In [1]: import numpy as np

In [2]: np.set_printoptions(precision=2, suppress=True, linewidth=100, floatmode="fixed")

In [3]: rd = lambda a: np.round(a, 2) + 0

In [4]: m1 = np.diag(5 * np.array([0, -2, -2, -2, 2, 0, 0, -1, -2])) + np.array([[0, 3, 3, 1, 1, 2, 1, 1, 2],
   ...:     [1, 3, 3, 2, 2, 1, 3, 3, 2],
   ...:     [1, 2, 2, 0, 0, 3, 3, 0, 1],
   ...:     [3, 2, 3, 2, 2, 2, 2, 0, 3],
   ...:     [0, 0, 0, 0, 3, 1, 2, 0, 3],
   ...:     [2, 2, 2, 2, 3, 2, 0, 3, 0],
   ...:     [3, 0, 3, 0, 2, 3, 1, 2, 0],
   ...:     [2, 3, 2, 1, 0, 3, 1, 0, 3],
   ...:     [1, 0, 0, 3, 2, 1, 0, 2, 2]])

In [5]: m1
Out[5]: 
array([[ 0,  3,  3,  1,  1,  2,  1,  1,  2],
       [ 1, -7,  3,  2,  2,  1,  3,  3,  2],
       [ 1,  2, -8,  0,  0,  3,  3,  0,  1],
       [ 3,  2,  3, -8,  2,  2,  2,  0,  3],
       [ 0,  0,  0,  0, 13,  1,  2,  0,  3],
       [ 2,  2,  2,  2,  3,  2,  0,  3,  0],
       [ 3,  0,  3,  0,  2,  3,  1,  2,  0],
       [ 2,  3,  2,  1,  0,  3,  1, -5,  3],
       [ 1,  0,  0,  3,  2,  1,  0,  2, -8]])

In [6]: np.linalg.matrix_power(m1, 3)
Out[6]: 
array([[ 178,  216,  251,   12,  588,  252,  117,   55,  183],
       [  25, -524,  409,  341,  615,   55,  188,  444,  171],
       [  97,  445, -697, -158,  222,  325,  293, -233,  326],
       [ 295,  288,  491, -730,  575,  211,  159, -158,  601],
       [ 216,  144,  166,   33, 2561,  438,  468,  110,  532],
       [ 193,   48,  137,  235,  973,  314,  225,  282,  -41],
       [ 208,  -47,  307,  113,  788,  269,  216,  253,   81],
       [ 164,  361,  173, -101,  363,  256,  101, -291,  447],
       [   8, -194, -186,  644,  445,   99,   57,  398, -765]])

In [7]: m1 @ m1
Out[7]: 
array([[ 20,  -6,  -3,   9,  33,  27,  24,  16,   2],
       [ 21,  73, -19, -18,  30,  32,   3, -22,  -4],
       [ 10, -21,  88,  14,  22,  -4, -14,  24, -10],
       [ -6, -11, -23,  84,  33,  16,   8,  25, -29],
       [ 11,   2,   8,  11, 182,  24,  28,  13,  15],
       [ 20,  13,  12,  -3,  55,  32,  27,  -1,  34],
       [ 16,  27,  -2,  11,  40,  32,  19,   4,  21],
       [ 10, -18,   1,  10,  27,  12,  15,  53, -24],
       [  7,  17,  18, -43,  20,  10,  13, -22,  87]])

In [8]: np.trace(m1)
Out[8]: np.int64(-20)

In [9]: r0 = np.array([-1, 1, 2, 3, -2, 1, 2, -3, 3])

In [10]: B = m1 + np.outer(r0, np.eye(9)[6])

In [11]: B
Out[11]: 
array([[ 0.00,  3.00,  3.00,  1.00,  1.00,  2.00,  0.00,  1.00,  2.00],
       [ 1.00, -7.00,  3.00,  2.00,  2.00,  1.00,  4.00,  3.00,  2.00],
       [ 1.00,  2.00, -8.00,  0.00,  0.00,  3.00,  5.00,  0.00,  1.00],
       [ 3.00,  2.00,  3.00, -8.00,  2.00,  2.00,  5.00,  0.00,  3.00],
       [ 0.00,  0.00,  0.00,  0.00, 13.00,  1.00,  0.00,  0.00,  3.00],
       [ 2.00,  2.00,  2.00,  2.00,  3.00,  2.00,  1.00,  3.00,  0.00],
       [ 3.00,  0.00,  3.00,  0.00,  2.00,  3.00,  3.00,  2.00,  0.00],
       [ 2.00,  3.00,  2.00,  1.00,  0.00,  3.00, -2.00, -5.00,  3.00],
       [ 1.00,  0.00,  0.00,  3.00,  2.00,  1.00,  3.00,  2.00, -8.00]])
